% python3 -q
>>> import numpy as np
>>> np.set_printoptions(suppress=True, linewidth=200)
>>> q, _ = np.linalg.qr(np.array([[-1.0, -0.1], [0.7, 0.8]]))
>>> vals = np.array([0, -4])
>>> arr = q @ np.diag(vals) @ q.T
>>> arr.round(3)
array([[-1.315, -1.879],
       [-1.879, -2.685]])
>>> Uu, sigma, VT = np.linalg.svd(arr)
>>> V = VT[:(sigma > 1e-8).sum()]
>>> rng = np.random.default_rng(6658)
>>> x = arr[1] + -2 * arr[0] + rng.integers(2) * np.eye(2)[0]
>>> x.round(3)
array([1.752, 1.074])
>>> np.allclose(V.T @ V @ x, x)
False
>>> round(float(np.linalg.norm(x - V.T @ V @ x)), 3)
0.819
>>> np.round(np.linalg.norm(arr, axis=0), 3)
array([2.294, 3.277])
>>> round(float(np.linalg.norm(arr[1] - arr[0])), 3)
0.983
>>> round(np.linalg.norm(arr[1], 1), 3), round(float(np.linalg.norm(arr[1], np.inf)), 3)
(np.float64(4.564), 2.685)
>>> np.zeros(2, 2)
Traceback (most recent call last):
  File "<python-input-16>", line 1, in <module>
    np.zeros(2, 2)
    ~~~~~~~~^^^^^^
TypeError: Cannot interpret '2' as a data type
>>> np.round(arr.mean(axis=0), 3)
array([-1.597, -2.282])
>>> np.count_nonzero(arr)
np.int64(4)
>>> np.linalg.matrix_rank(arr)
np.int64(1)
>>> np.round(arr.sum(axis=1), 3)
array([-3.195, -4.564])
>>> arr[2]
Traceback (most recent call last):
  File "<python-input-21>", line 1, in <module>
    arr[2]
    ~~~^^^
IndexError: index 2 is out of bounds for axis 0 with size 2
>>> np.round(arr - arr[0], 3)
array([[ 0.   ,  0.   ],
       [-0.564, -0.805]])
>>> np.round(np.linalg.svd(arr, compute_uv=False), 3) + 0
array([4., 0.])
>>> arr.shape
(2, 2)
>>> r = np.linalg.matrix_rank(arr)
>>> r
np.int64(1)
>>> null = np.linalg.svd(arr)[2][r:].T
>>> null.shape
(2, 1)
>>> null[:, 0] / null[np.abs(null[:, 0]).round(6).argmax(), 0]
array([ 1. , -0.7])
>>> np.linalg.matrix_rank(arr.T @ arr), np.linalg.matrix_rank(arr @ arr.T)
(np.int64(1), np.int64(1))
>>> [int(np.linalg.matrix_rank(arr[:i])) for i in range(1, len(arr) + 1)]
[1, 1]
>>> np.round(null @ null.T, 3)
array([[ 0.671, -0.47 ],
       [-0.47 ,  0.329]])
>>> M2 = arr / np.linalg.norm(arr, axis=1, keepdims=True)
>>> C2 = M2 @ M2.T
>>> C2.round(3)
array([[1., 1.],
       [1., 1.]])
>>> np.argwhere(np.triu(np.abs(C2) > 0.95, 1))
array([[0, 1]])
>>> C2[1].round(3)
array([1., 1.])
>>> np.round(np.linalg.norm(M2, axis=1), 3)
array([1., 1.])
>>> data = np.loadtxt("layer3.csv", delimiter=",")
>>> data
array([[-0.3,  1.6, -0.9],
       [ 2. , -1. ,  0.9],
       [-1.4, -0.6, -0.6],
       [ 0.4,  1.7,  1.2],
       [ 4. ,  0. ,  2.5],
       [-0.9, -1. ,  0.9],
       [ 1.3, -0.1, -1. ],
       [ 1.3,  1.2, -0.5],
       [ 0.3,  2. , -1.6],
       [-0.9, -0.2, -1.4],
       [-0.1,  2.7,  0.4]])
>>> q, r_ = np.linalg.qr(data)
>>> q.shape, r_.shape
((11, 3), (3, 3))
>>> np.round(q.T @ q, 3) + 0
array([[1., 0., 0.],
       [0., 1., 0.],
       [0., 0., 1.]])
>>> np.allclose(r_.T @ r_, data.T @ data)
True
>>> np.round(q @ r_, 3) + 0
array([[-0.3,  1.6, -0.9],
       [ 2. , -1. ,  0.9],
       [-1.4, -0.6, -0.6],
       [ 0.4,  1.7,  1.2],
       [ 4. ,  0. ,  2.5],
       [-0.9, -1. ,  0.9],
       [ 1.3, -0.1, -1. ],
       [ 1.3,  1.2, -0.5],
       [ 0.3,  2. , -1.6],
       [-0.9, -0.2, -1.4],
       [-0.1,  2.7,  0.4]])
>>> th = np.radians(180)
>>> r_ = np.eye(3)
>>> r_[1, 1] = r_[0, 0] = np.cos(th)
>>> r_[1, 0], r_[0, 1] = -np.sin(th), np.sin(th)
>>> r_.round(3) + 0
array([[-1.,  0.,  0.],
       [ 0., -1.,  0.],
       [ 0.,  0.,  1.]])
>>> M2 = data @ r_.T
>>> np.round(np.linalg.det(r_), 3), np.trace(r_)
(np.float64(1.0), np.float64(-1.0))
>>> np.abs(M2 - data).max(axis=0)
array([8. , 5.4, 0. ])
>>> np.allclose(data @ data.T, M2 @ M2.T)
True
>>> cen = data - data.mean(axis=0)
>>> V = np.linalg.svd(cen)[2][:2]
>>> M2 = cen - cen @ V.T @ V
>>> np.round((cen @ V.T).std(axis=0), 3)
array([1.733, 1.235])
>>> np.round(np.cov(cen @ V.T, rowvar=False), 3) + 0
array([[3.302, 0.   ],
       [0.   , 1.679]])
>>> round(np.linalg.norm(M2) / np.linalg.norm(cen), 3)
np.float64(0.371)
>>> np.round(M2.std(axis=0), 3)
array([0.466, 0.167, 0.69 ])
